$ python -q
>>> import numpy as np
>>> np.set_printoptions(precision=2, suppress=True, linewidth=120)
>>> K = np.maximum(np.array([[2, 6],
...     [6, 5],
...     [9, 8],
...     [0, 2],
...     [9, 5],
...     [5, 2],
...     [9, 5],
...     [8, 2],
...     [8, 4],
...     [6, 9],
...     [8, 5],
...     [2, 6],
...     [9, 3],
...     [0, 9],
...     [3, 3],
...     [7, 3],
...     [6, 9]]) @ np.array([[1, 0, 2], [-3, -3, 5]]) + np.array([3, 4, 1]), 0)
>>> print(K)
[[ 0  0 35]
 [ 0  0 38]
 [ 0  0 59]
 [ 0  0 11]
 [ 0  0 44]
 [ 2  0 21]
 [ 0  0 44]
 [ 5  0 27]
 [ 0  0 37]
 [ 0  0 58]
 [ 0  0 42]
 [ 0  0 35]
 [ 3  0 34]
 [ 0  0 46]
 [ 0  0 22]
 [ 1  0 30]
 [ 0  0 58]]
>>> print(np.abs(np.diag(np.linalg.qr(K)[1])) > 1e-9)
[ True False  True]
>>> print(np.allclose(K[:-1].T @ np.linalg.lstsq(K[:-1].T, K[-1])[0], K[-1]))
True
>>> print(np.round(K @ np.linalg.pinv(K) @ K, 2) + 0)
[[ 0.  0. 35.]
 [ 0.  0. 38.]
 [ 0.  0. 59.]
 [ 0.  0. 11.]
 [ 0.  0. 44.]
 [ 2.  0. 21.]
 [ 0.  0. 44.]
 [ 5.  0. 27.]
 [ 0.  0. 37.]
 [ 0.  0. 58.]
 [ 0.  0. 42.]
 [ 0.  0. 35.]
 [ 3.  0. 34.]
 [ 0.  0. 46.]
 [ 0.  0. 22.]
 [ 1.  0. 30.]
 [ 0.  0. 58.]]
>>> U, sig, vt = np.linalg.svd(K)
>>> print(np.argmax(sig[:-1] / (sig[1:] + 1e-6)) + 1)
2
>>> print(sig)
[164.49   5.96   0.  ]
>>> A2 = U[:, :2] @ np.diag(sig[:2]) @ vt[:2]
>>> print(round(float(np.abs(K - A2).max()), 2))
0.0
>>> print(np.linalg.matrix_rank(K, rtol=0.05))
1
>>> print(np.round(np.linalg.norm(K - A2) / np.linalg.norm(K), 2))
0.0
>>> A = np.loadtxt("test10.csv", delimiter=",")
>>> print(A)
[[-1.  1.  0.  0.  0.  0.]
 [ 2. -1.  0.  0.  0.  0.]
 [ 3.  0.  0.  0.  0.  0.]
 [ 0.  0. -1.  1.  0.  0.]
 [ 0.  0.  2. -1.  0.  0.]
 [ 0.  0.  3.  0.  0.  0.]
 [ 0.  0.  0.  0. -1.  1.]
 [ 0.  0.  0.  0.  2. -1.]
 [ 0.  0.  0.  0.  3.  0.]]
>>> A2 = np.c_[A[:, :2] @ np.array([[3, 1], [3, 1]]), np.array([-1, 0, 3, -1, 2, -3, 0, 3, -1])]
>>> print(A2)
[[ 0.  0. -1.]
 [ 3.  1.  0.]
 [ 9.  3.  3.]
 [ 0.  0. -1.]
 [ 0.  0.  2.]
 [ 0.  0. -3.]
 [ 0.  0.  0.]
 [ 0.  0.  3.]
 [ 0.  0. -1.]]
>>> print(np.linalg.matrix_rank(A2))
2
